% python3 -q
>>> import numpy as np
>>> from numpy import linalg as LA
>>> np.set_printoptions(suppress=True, linewidth=120)
>>> W0 = np.loadtxt("m.csv", delimiter=",")
>>> W0.round(2)
array([[0.29, 0.05, 0.19, 0.14, 0.1 , 0.24, 0.  ],
       [0.06, 0.17, 0.17, 0.17, 0.11, 0.17, 0.17],
       [0.14, 0.1 , 0.29, 0.14, 0.05, 0.24, 0.05],
       [0.08, 0.12, 0.19, 0.23, 0.19, 0.  , 0.19],
       [0.28, 0.06, 0.22, 0.17, 0.11, 0.11, 0.06],
       [0.  , 0.1 , 0.1 , 0.3 , 0.2 , 0.2 , 0.1 ],
       [0.21, 0.21, 0.  , 0.26, 0.26, 0.  , 0.05]])
>>> left, sigma, Vt = LA.svd(W0, full_matrices=False)
>>> np.round(left.T @ W0 @ Vt.T, 2) + 0
array([[1.03, 0.  , 0.  , 0.  , 0.  , 0.  , 0.  ],
       [0.  , 0.39, 0.  , 0.  , 0.  , 0.  , 0.  ],
       [0.  , 0.  , 0.29, 0.  , 0.  , 0.  , 0.  ],
       [0.  , 0.  , 0.  , 0.2 , 0.  , 0.  , 0.  ],
       [0.  , 0.  , 0.  , 0.  , 0.11, 0.  , 0.  ],
       [0.  , 0.  , 0.  , 0.  , 0.  , 0.06, 0.  ],
       [0.  , 0.  , 0.  , 0.  , 0.  , 0.  , 0.01]])
>>> np.round(np.cumsum(sigma ** 2) / np.sum(sigma ** 2), 2)
array([0.78, 0.9 , 0.96, 0.99, 1.  , 1.  , 1.  ])
>>> np.abs(left[:, 0]).round(6).argmax()
np.int64(0)
>>> np.round(left.T @ left, 2) + 0
array([[1., 0., 0., 0., 0., 0., 0.],
       [0., 1., 0., 0., 0., 0., 0.],
       [0., 0., 1., 0., 0., 0., 0.],
       [0., 0., 0., 1., 0., 0., 0.],
       [0., 0., 0., 0., 1., 0., 0.],
       [0., 0., 0., 0., 0., 1., 0.],
       [0., 0., 0., 0., 0., 0., 1.]])
>>> f = np.array([0, 3])
>>> np.round(np.correlate(W0[3], W0[0], "full"), 2)
array([0.  , 0.02, 0.03, 0.07, 0.1 , 0.12, 0.12, 0.16, 0.12, 0.1 , 0.09, 0.01, 0.05])
>>> mat = np.load("data.npy")
>>> mat
array([[ 1,  1,  1,  1, -1, -1, -1, -1],
       [ 1, -1, -1,  1,  1, -1, -1,  1],
       [ 1,  1, -1, -1,  1,  1, -1, -1],
       [ 1, -1, -1,  1, -1,  1,  1, -1],
       [ 1, -1,  1, -1,  1, -1,  1, -1]])
>>> x0 = np.array([0, 2, 1, 3, 1, 3, 1, 0])
>>> mat @ np.eye(8)[7]
array([-1.,  1., -1., -1., -1.])
>>> np.sign((mat @ x0).round(6))
array([ 1, -1,  1,  1, -1])
>>> mat @ x0
array([ 1, -3,  1,  3, -5])
>>> f = np.array([-6, -5])
>>> np.array([np.convolve(row, f, "same") for row in mat])
array([[ -6, -11, -11, -11,   1,  11,  11,  11],
       [ -6,   1,  11,  -1, -11,   1,  11,  -1],
       [ -6, -11,   1,  11,  -1, -11,   1,  11],
       [ -6,   1,  11,  -1,   1,  -1, -11,   1],
       [ -6,   1,  -1,   1,  -1,   1,  -1,   1]])
>>> np.cross(mat[1, :3], mat[3, :3])
array([0, 0, 0])
>>> K = np.array([[2, 3, -3, -2, -2, 1],
...     [3, 1, 2, 1, 2, 3],
...     [-3, 1, -2, 1, -1, -2],
...     [-2, 0, 2, 3, 1, 1],
...     [1, 3, -3, -1, 0, 2],
...     [0, 2, -1, 3, 2, 2]])
>>> K[-1] = K[0] + 2 * K[1]
>>> K
array([[ 2,  3, -3, -2, -2,  1],
       [ 3,  1,  2,  1,  2,  3],
       [-3,  1, -2,  1, -1, -2],
       [-2,  0,  2,  3,  1,  1],
       [ 1,  3, -3, -1,  0,  2],
       [ 8,  5,  1,  0,  2,  7]])
>>> left, sigma, Vt = LA.svd(K, full_matrices=False)
>>> sigma.round(2) + 0
array([13.79,  7.5 ,  4.02,  1.32,  0.84,  0.  ])
>>> left.shape, sigma.shape, Vt.shape
((6, 6), (6,), (6, 6))
>>> np.round(np.abs(Vt[0]), 2)
array([0.68, 0.41, 0.04, 0.05, 0.16, 0.59])
>>> np.round(np.cumsum(sigma ** 2) / np.sum(sigma ** 2), 2)
array([0.72, 0.93, 0.99, 1.  , 1.  , 1.  ])
>>> np.round(sigma / sigma[0], 2) + 0
array([1.  , 0.54, 0.29, 0.1 , 0.06, 0.  ])
>>> np.round(left.T @ left, 2) + 0
array([[1., 0., 0., 0., 0., 0.],
       [0., 1., 0., 0., 0., 0.],
       [0., 0., 1., 0., 0., 0.],
       [0., 0., 0., 1., 0., 0.],
       [0., 0., 0., 0., 1., 0.],
       [0., 0., 0., 0., 0., 1.]])
>>> np.round(Vt @ Vt.T, 2) + 0
array([[1., 0., 0., 0., 0., 0.],
       [0., 1., 0., 0., 0., 0.],
       [0., 0., 1., 0., 0., 0.],
       [0., 0., 0., 1., 0., 0.],
       [0., 0., 0., 0., 1., 0.],
       [0., 0., 0., 0., 0., 1.]])
>>> np.allclose(left * sigma @ Vt, K)
True
>>> np.abs(left[:, 0]).round(6).argmax()
np.int64(5)
>>> (sigma > 1e-8).sum()
np.int64(5)
>>> np.unique(K.round(6), axis=0).shape
(6, 6)
>>> np.round(K @ LA.pinv(K) @ K, 2) + 0
array([[ 2.,  3., -3., -2., -2.,  1.],
       [ 3.,  1.,  2.,  1.,  2.,  3.],
       [-3.,  1., -2.,  1., -1., -2.],
       [-2.,  0.,  2.,  3.,  1.,  1.],
       [ 1.,  3., -3., -1.,  0.,  2.],
       [ 8.,  5.,  1.,  0.,  2.,  7.]])
>>> np.abs(np.diag(LA.qr(K)[1])) > 1e-9
array([ True,  True,  True,  True,  True, False])
>>> np.round(np.trace(LA.pinv(K) @ K), 2)
np.float64(5.0)
>>> LA.lstsq(K[:-1].T, K[-1])[2]
np.int32(5)
